$ ipython --no-banner

In [1]: import numpy as np

In [2]: np.set_printoptions(precision=3, suppress=True, linewidth=200, floatmode="fixed")

In [3]: rd = lambda a: np.round(a, 3) + 0

In [4]: out = np.array([[-1, -3], [1, -2]])

In [5]: m1 = np.kron(np.eye(2, dtype=int), out)

In [6]: m1
Out[6]: 
array([[-1, -3,  0,  0],
       [ 1, -2,  0,  0],
       [ 0,  0, -1, -3],
       [ 0,  0,  1, -2]])

In [7]: rd(np.sort(np.abs(np.linalg.eigvals(m1))))
Out[7]: array([2.236, 2.236, 2.236, 2.236])

In [8]: m1.inv()
---------------------------------------------------------------------------
AttributeError                            Traceback (most recent call last)
Cell In[8], line 1
----> 1 m1.inv()

AttributeError: 'numpy.ndarray' object has no attribute 'inv'

In [9]: rd(np.linalg.det(m1))
Out[9]: np.float64(25.0)

In [10]: np.linalg.determinant(m1)
---------------------------------------------------------------------------
AttributeError                            Traceback (most recent call last)
Cell In[10], line 1
----> 1 np.linalg.determinant(m1)

AttributeError: module 'numpy.linalg' has no attribute 'determinant'

In [11]: (m1 != 0).astype(int)
Out[11]: 
array([[1, 1, 0, 0],
       [1, 1, 0, 0],
       [0, 0, 1, 1],
       [0, 0, 1, 1]])

In [12]: q = m1.astype(float).copy()

In [13]: for j in range(4):
    ...:     q[:, j] -= q[:, :j] @ (q[:, :j].T @ q[:, j])
    ...:     q[:, j] /= np.linalg.norm(q[:, j])
    ...: 

In [14]: rd(q.T @ m1)
Out[14]: 
array([[1.414, 0.707, 0.000, 0.000],
       [0.000, 3.536, 0.000, 0.000],
       [0.000, 0.000, 1.414, 0.707],
       [0.000, 0.000, 0.000, 3.536]])

In [15]: m1.sum(axis=1)
Out[15]: array([-4, -1, -4, -1])

In [16]: np.linalg.matrix_rank(m1)
Out[16]: np.int64(4)

In [17]: r0 = np.array([2, 3, -3, 3])

In [18]: out = m1 + np.outer(r0, np.eye(4)[1])

In [19]: rd(np.linalg.det(out) / np.linalg.det(m1)), rd(1 + np.linalg.solve(m1, r0)[1])
Out[19]: (np.float64(0.0), np.float64(0.0))

In [20]: cent = 20 * np.array([[-1.5, 0.1, -1.1], [-1.6, -1.3, -0.1], [-0.7, -0.6, -0.8]])

In [21]: rng = np.random.default_rng(1934)

In [22]: lab = rng.integers(0, 3, 14)

In [23]: feats = cent[lab] + rng.normal(size=(14, 3))

In [24]: rd(feats)
Out[24]: 
array([[-30.172,   0.580, -22.119],
       [-30.249,   2.337, -21.684],
       [-32.090, -27.502,  -2.642],
       [-13.582, -13.469, -15.477],
       [-28.272,   4.128, -21.966],
       [-29.062,   1.443, -22.967],
       [-13.226, -12.192, -14.870],
       [-15.090, -10.586, -16.854],
       [-14.401, -11.679, -15.381],
       [-30.633, -26.664,  -2.897],
       [-29.137,   0.892, -22.369],
       [-31.006,   1.651, -20.521],
       [-32.270, -24.956,  -1.713],
       [-15.150, -13.179, -14.317]])

In [25]: out = np.c_[feats[:, :2] @ np.array([[0, 1], [3, 1]]), np.array([3, 2, 0, 0, -2, 2, -3, -3, 0, 1, 3, 0, -3, 0])]

In [26]: rd(out)
Out[26]: 
array([[  1.740, -29.593,   3.000],
       [  7.011, -27.912,   2.000],
       [-82.505, -59.592,   0.000],
       [-40.406, -27.051,   0.000],
       [ 12.385, -24.144,  -2.000],
       [  4.330, -27.618,   2.000],
       [-36.577, -25.418,  -3.000],
       [-31.759, -25.676,  -3.000],
       [-35.038, -26.080,   0.000],
       [-79.992, -57.297,   1.000],
       [  2.675, -28.246,   3.000],
       [  4.954, -29.355,   0.000],
       [-74.868, -57.226,  -3.000],
       [-39.536, -28.328,   0.000]])

In [27]: np.linalg.matrix_rank(np.c_[feats, out])
Out[27]: np.int64(4)

In [28]: np.linalg.matrix_rank(out)
Out[28]: np.int64(3)

In [29]: rd(np.linalg.norm(out - feats @ np.linalg.lstsq(feats, out)[0], axis=0))
Out[29]: array([0.000, 0.000, 6.613])
